$ python3 -q
>>> import numpy as np
>>> np.set_printoptions(precision=2, suppress=True, linewidth=140)
>>> f = np.array([1, 1, 2, 1, 2])
>>> r1 = np.array([0, 4, 0, 0])
>>> X = f[:, None] + r1[None, :]
>>> X
array([[1, 5, 1, 1],
       [1, 5, 1, 1],
       [2, 6, 2, 2],
       [1, 5, 1, 1],
       [2, 6, 2, 2]])
>>> f, r1 = X[1], X[2]
>>> f @ f
np.int64(28)
>>> pr = (f @ r1) / (f @ f) * f
>>> np.round((r1 - pr) @ f, 2)
np.float64(-0.0)
>>> r1 - pr
array([ 0.71, -0.43,  0.71,  0.71])
>>> np.round(np.linalg.norm(f + r1) ** 2 + np.linalg.norm(f - r1) ** 2, 2)
np.float64(152.0)
>>> pr
array([1.29, 6.43, 1.29, 1.29])
>>> left, s, Vh = np.linalg.svd(X)
>>> V = Vh[:(s > 1e-8).sum()]
>>> rng = np.random.default_rng(33045)
>>> x0 = X[2] + -3 * X[0] + rng.integers(2) * np.eye(4)[0]
>>> x0
array([ 0., -9., -1., -1.])
>>> np.diag(V.T @ V)
array([0.33, 1.  , 0.33, 0.33])
>>> np.allclose(V.T @ V @ x0, x0)
False
>>> np.linalg.matrix_rank(np.vstack([X, x0]))
np.int64(3)
>>> round(np.linalg.norm(x0 - V.T @ V @ x0), 2)
np.float64(0.82)
>>> np.linalg.norm(X, axis=1)
array([5.29, 5.29, 6.93, 5.29, 6.93])
>>> np.linalg.norm(X, axis=1).argmax()
np.int64(2)
>>> np.round(np.linalg.norm(X, 2), 2)
np.float64(13.36)
>>> np.linalg.norm(X, axis=0)
array([ 3.32, 12.12,  3.32,  3.32])
>>> np.round(np.linalg.norm(X, 1), 2), np.round(np.linalg.norm(X, np.inf), 2)
(np.float64(27.0), np.float64(12.0))
>>> rk = np.linalg.matrix_rank(X)
>>> rk
np.int64(2)
>>> N = np.linalg.svd(X)[2][rk:].T
>>> [int(np.linalg.matrix_rank(X[:, :j + 1])) for j in range(4)]
[1, 2, 2, 2]
>>> np.allclose(X @ N, 0)
True
>>> [int(np.linalg.matrix_rank(np.delete(X, i, axis=0))) for i in range(5)]
[2, 2, 2, 2, 2]
>>> N.shape
(4, 2)
>>> [int(np.linalg.matrix_rank(X[:i])) for i in range(1, len(X) + 1)]
[1, 1, 2, 2, 2]
>>> F = np.array([[5, 0, 0], [3, 2, 0], [5, 1, 2]])
>>> A2 = F / np.sqrt((F ** 2).mean(axis=1, keepdims=True))
>>> np.linalg.matrix_rank(F - F.mean(axis=1, keepdims=True))
np.int64(2)
>>> np.linalg.matrix_rank(A2) == np.linalg.matrix_rank(F)
np.True_
